$ python -q
>>> import numpy as np
>>> import numpy.linalg as la
>>> np.set_printoptions(suppress=True, linewidth=120)
>>> feats = np.loadtxt("layer12.csv", delimiter=",")
>>> feats
array([[0., 5., 0.],
       [5., 4., 5.],
       [0., 5., 1.]])
>>> # symmetric, so the eigenvalues are real
>>> O, Rm = la.qr(feats)
>>> np.trace(O @ O.T)
np.float64(3.0)
>>> print(round(la.eigvalsh(feats).min(), 1))
-5.1
>>> ev, vecs = la.eigh(feats)
>>> np.round(vecs.T @ vecs, 1) + 0
array([[1., 0., 0.],
       [0., 1., 0.],
       [0., 0., 1.]])
>>> np.round(np.abs(vecs[:, -1]), 1)
array([0.4, 0.8, 0.5])
>>> print(round(ev.sum(), 1), np.trace(feats))
5.0 5.0
>>> np.abs(vecs[:, -1]).round(6).argmax()
np.int64(1)
>>> np.round(vecs @ np.diag(ev) @ vecs.T, 1) + 0
array([[0., 5., 0.],
       [5., 4., 5.],
       [0., 5., 1.]])
>>> np.round(la.svd(feats, compute_uv=False), 1)
array([9.5, 5.1, 0.5])
>>> vec = np.array([0, 0, 1])
>>> a = np.maximum(feats @ vec, 0)
>>> feats.T @ a
array([25., 25., 26.])
>>> np.round(np.tanh(feats @ vec), 1)
array([0. , 1. , 0.8])
>>> feats * (a > 1e-9)[:, None]
array([[0., 0., 0.],
       [5., 4., 5.],
       [0., 5., 1.]])
>>> np.maximum(feats @ (3 * vec), 0)
array([ 0., 15.,  3.])
>>> np.maximum(feats @ vec, 0) - np.maximum(-feats @ vec, 0)
array([0., 5., 1.])
>>> rng = np.random.default_rng(416494)
>>> z = rng.permutation(3)
>>> M2 = feats[:, z] * rng.choice([-1, 1], 3)
>>> M2
array([[-5.,  0.,  0.],
       [-4.,  5.,  5.],
       [-5.,  0.,  1.]])
>>> Uu, _, Vh = la.svd(feats.T @ M2)
>>> np.round(Uu @ Vh, 1) + 0
array([[ 0.,  1.,  0.],
       [-1.,  0.,  0.],
       [ 0.,  0.,  1.]])
>>> E = np.load("run1.npy")
>>> E.round(1) + 0
array([[-0.8,  0.2,  0.6,  0. ],
       [ 0.1, -0.2,  0.3, -0.9],
       [-0.4, -0.9, -0.2,  0.1],
       [ 0.5, -0.3,  0.7,  0.3]])
>>> ev, vecs = la.eigh(feats)
>>> vec = np.array([-3, 1, 1])
>>> print(np.round(vecs * np.abs(ev) @ vecs.T, 1))
[[3.7 1.2 3.1]
 [1.2 7.8 1.9]
 [3.1 1.9 3.6]]
>>> np.round(E @ E, 1)
array([[ 0.4, -0.8, -0.5, -0.1],
       [-0.7,  0.1, -0.7, -0.1],
       [ 0.3,  0.2, -0.3,  0.8],
       [-0.5, -0.6,  0.4,  0.5]])
>>> np.round(la.matrix_power(E, 4), 1) + 0
array([[ 0.6, -0.4,  0.5, -0.5],
       [-0.6,  0.4,  0.5, -0.6],
       [-0.6, -0.8,  0.1,  0.1],
       [ 0. ,  0.1,  0.7,  0.7]])
>>> np.round(np.trace(E), 1)
np.float64(-0.8)
>>> proj = np.triu(np.array([[-2, 0, -1, 2], [0, -3, 2, 0], [1, -1, 2, 3], [-1, 2, -3, -3]]), 1) + np.eye(4)
>>> M2 = proj @ E @ la.inv(proj)
>>> M2.round(1)
array([[  0.7,   0.5,   1.9,  -6.6],
       [ -0.7,  -2. ,   3.3,  -9.2],
       [  1.2,  -1.8,   6.9, -21.8],
       [  0.5,  -0.3,   1.9,  -6.3]])
>>> np.round(proj @ E - E @ proj, 1)
array([[ 1.4,  0.3,  0.4,  0.2],
       [-0.8, -1.8,  0.2, -0.7],
       [ 1.6, -0.9,  3.6,  2.3],
       [ 0. ,  0. ,  1.1, -3.2]])
>>> np.round(np.trace(M2), 1), np.round(np.trace(E), 1)
(np.float64(-0.8), np.float64(-0.8))
>>> np.round(np.poly(M2), 1) + 0
array([ 1. ,  0.8,  0. , -0.8, -1. ])
>>> K = np.load("w.npy")
>>> K
array([[-1. , -0.9,  1. ,  1. ],
       [ 0.2,  2.9,  0.5,  0.5],
       [-0.6,  1.4,  1.9,  0.3],
       [-2.7, -0.2,  1. , -1.3],
       [ 1.5,  0. ,  1.1, -1.4]])
>>> vec = np.array([5, 2, 6, 7])
>>> y = K @ vec
>>> c, lr = np.zeros(4), 1 / la.norm(K, 2) ** 2
>>> for i in range(4):
...     c -= lr * K.T @ (K @ c - y)
...     if i % 1 == 0: print(i, round(la.norm(K @ c - y), 1))
... 
0 11.9
1 9.0
2 6.8
3 5.1
>>> print(round(float(la.cond(K)), 1))
2.0
>>> c.round(1)
array([4.2, 3.1, 4.1, 5.2])
>>> vec = np.array([1, -2, -1, -3])
>>> y = K @ vec
>>> np.round(la.solve(K.T @ K, K.T @ y), 1)
array([ 1., -2., -1., -3.])
>>> np.round(la.pinv(K) @ K, 1) + 0
array([[1., 0., 0., 0.],
       [0., 1., 0., 0.],
       [0., 0., 1., 0.],
       [0., 0., 0., 1.]])
>>> y = y + 0.3 * rng.normal(size=5)
>>> y.round(1)
array([-2.9, -7.4, -6.4,  0.9,  4.3])
>>> c, *_ = la.lstsq(K, y)
>>> np.round(la.norm(y - K @ c), 1)
np.float64(0.4)
>>> np.round(K.T @ (y - K @ c), 1) + 0
array([0., 0., 0., 0.])
>>> c.round(1)
array([ 0.9, -2. , -1.1, -2.9])
>>> [round(float(la.norm(la.solve(K.T @ K + lam * np.eye(4), K.T @ y))), 2) for lam in (0, 1, 10, 100)]
[3.79, 3.32, 1.72, 0.32]
